$ python -q
>>> import numpy as np
>>> np.set_printoptions(precision=2, suppress=True, linewidth=140, sign=" ")
>>> tidy = lambda a: np.round(a, 2) + 0
>>> ang = np.deg2rad(45)
>>> data = np.eye(4)
>>> data[np.ix_([1, 0], [1, 0])] = [[np.cos(ang), -np.sin(ang)], [np.sin(ang), np.cos(ang)]]
>>> print(tidy(data))
[[ 0.71  0.71  0.    0.  ]
 [-0.71  0.71  0.    0.  ]
 [ 0.    0.    1.    0.  ]
 [ 0.    0.    0.    1.  ]]
>>> # columns are unit length and at right angles
>>> print((data != 0).astype(int))
[[ 1  1  0  0]
 [ 1  1  0  0]
 [ 0  0  1  0]
 [ 0  0  0  1]]
>>> print(np.flatnonzero(np.linalg.matrix_power((data != 0) + (data.T != 0) + np.eye(4), 4)[3]))
[ 3]
>>> print(tidy(np.sort(np.linalg.eigvals(data).real)))
[ 0.71  0.71  1.    1.  ]
>>> print((np.linalg.matrix_power((data != 0) + (data.T != 0) + np.eye(4), 4) > 0).astype(int))
[[ 1  1  0  0]
 [ 1  1  0  0]
 [ 0  0  1  0]
 [ 0  0  0  1]]
>>> print(tidy(data @ data))
[[ 0.  1.  0.  0.]
 [-1.  0.  0.  0.]
 [ 0.  0.  1.  0.]
 [ 0.  0.  0.  1.]]
>>> print(tidy(np.linalg.det(data)))
1.0
>>> print(tidy(data.T @ data))
[[ 1.  0.  0.  0.]
 [ 0.  1.  0.  0.]
 [ 0.  0.  1.  0.]
 [ 0.  0.  0.  1.]]
>>> print(tidy(np.linalg.norm(data, axis=0)))
[ 1.  1.  1.  1.]
>>> print(data[:, 1] @ data[:, 3])
0.0
>>> W0 = np.array([[2.0, 2.0, 0.0, 4.0, 2.0],
...     [2.0, -1.0, 0.0, 2.0, 1.0],
...     [0.0, 0.0, -2.0, 0.0, 0.0],
...     [4.0, 2.0, 0.0, 2.0, 2.0],
...     [2.0, 1.0, 0.0, 2.0, -1.0]])
>>> rng = np.random.default_rng(4959)
>>> B = W0 + rng.integers(-2, 3, (5, 1)) @ rng.integers(-2, 3, (1, 5))
>>> print(B)
[[ 4.  2. -1.  4.  0.]
 [-2. -1.  2.  2.  5.]
 [ 2.  0. -3.  0. -2.]
 [ 8.  2. -2.  2. -2.]
 [ 4.  1. -1.  2. -3.]]
>>> print(np.abs(B - W0).sum(axis=1))
[  5.  10.   5.  10.   5.]
>>> print(B - W0)
[[ 2.  0. -1.  0. -2.]
 [-4.  0.  2.  0.  4.]
 [ 2.  0. -1.  0. -2.]
 [ 4.  0. -2.  0. -4.]
 [ 2.  0. -1.  0. -2.]]
